In [1]: import numpy as np

In [2]: import numpy.linalg as la

In [3]: np.set_printoptions(precision=4, suppress=True, linewidth=200, floatmode="fixed")

In [4]: F = np.load("layer14.npy")

In [5]: F
Out[5]: 
array([[-39.6765, -28.0744,  14.8238],
       [ -2.6571,  -0.0165,  -0.7919],
       [  0.0705,   0.3702,  -0.2752],
       [ -0.0040,  -0.0118,   0.0079],
       [ -0.1864,  -0.4259,   0.2508],
       [ -0.4640,  -0.8849,   0.4297],
       [ -0.7830,  -1.1870,  -0.1945],
       [ -0.2202,  -0.3118,  -1.5898],
       [  0.1984,   0.2754,  -2.3483],
       [  3.4878,   4.5544,  -7.1191],
       [  4.3885,   5.6816,  -8.2864],
       [  4.4650,   5.7769,  -8.3841],
       [  7.1321,   9.0582, -11.6818],
       [  9.6653,  12.1233, -14.6754],
       [ 15.1435,  18.6424, -20.8714]])

In [6]: def softmax(z):
   ...:     e = np.exp(z - z.max(axis=-1, keepdims=True))
   ...:     return e / e.sum(axis=-1, keepdims=True)
   ...: 

In [7]: softmax(F[4])
Out[7]: array([0.2998, 0.2360, 0.4642])

In [8]: softmax(F).sum(axis=1)
Out[8]: array([1.0000, 1.0000, 1.0000, 1.0000, 1.0000, 1.0000, 1.0000, 1.0000, 1.0000, 1.0000, 1.0000, 1.0000, 1.0000, 1.0000, 1.0000])

In [9]: softmax(10 * F[4])
Out[9]: array([0.0125, 0.0011, 0.9864])

In [10]: att = F @ F.T / np.sqrt(3)

In [11]: softmax(att)[4] @ F
Out[11]: array([-39.6759, -28.0740,  14.8236])

In [12]: softmax(att).round(6).argmax(axis=1)
Out[12]: array([ 0,  0, 14,  0,  0,  0,  0, 14, 14, 14, 14, 14, 14, 14, 14])

In [13]: f, v = F[8], F[12]

In [14]: np.round(f @ v, 4)
Out[14]: np.float64(31.342)

In [15]: p = (f @ v) / (f @ f) * f

In [16]: v - p
Out[16]: array([6.0276, 7.5250, 1.3918])

In [17]: la.matrix_rank(np.outer(f, v))
Out[17]: np.int64(1)

In [18]: p
Out[18]: array([  1.1045,   1.5332, -13.0736])

In [19]: print(np.outer(f, v))
[[  1.4150   1.7971  -2.3177]
 [  1.9642   2.4946  -3.2172]
 [-16.7483 -21.2714  27.4324]]

In [20]: K = np.load("mat.npy")

In [21]: K
Out[21]: 
array([[ 3, -2],
       [ 0, -5]])

In [22]: # triangular, det is the product of the diagonal

In [23]: gram = np.cov(F, rowvar=False)

In [24]: np.corrcoef(F.T)
Out[24]: 
array([[ 1.0000,  0.9779, -0.8816],
       [ 0.9779,  1.0000, -0.9573],
       [-0.8816, -0.9573,  1.0000]])

In [25]: np.argsort(-F.std(axis=0).round(6), kind="stable")
Out[25]: array([0, 1, 2])

In [26]: gram.shape
Out[26]: (3, 3)

In [27]: np.polyfit(F[:, 2], F[:, 1], 1)
Out[27]: array([-1.1601, -2.9905])

In [28]: print(np.argwhere(np.triu(np.abs(np.corrcoef(F.T)) > 0.8, 1)))
[[0 1]
 [0 2]
 [1 2]]

In [29]: np.round(np.corrcoef(F[:, 2], F[:, 1])[0, 1], 4)
Out[29]: np.float64(-0.9573)

In [30]: X = np.load("out14.npy")

In [31]: print(X)
[[0 1]
 [1 0]]

In [32]: la.matrix_power(X, 100)
Out[32]: 
array([[1, 0],
       [0, 1]])

In [33]: X @ np.ones(2)
Out[33]: array([1.0000, 1.0000])

In [34]: p = np.eye(2)[1]

In [35]: for _ in range(3):
    ...:     p = p @ X
    ...:     print(p.round(4))
    ...: 
[1.0000 0.0000]
[0.0000 1.0000]
[1.0000 0.0000]
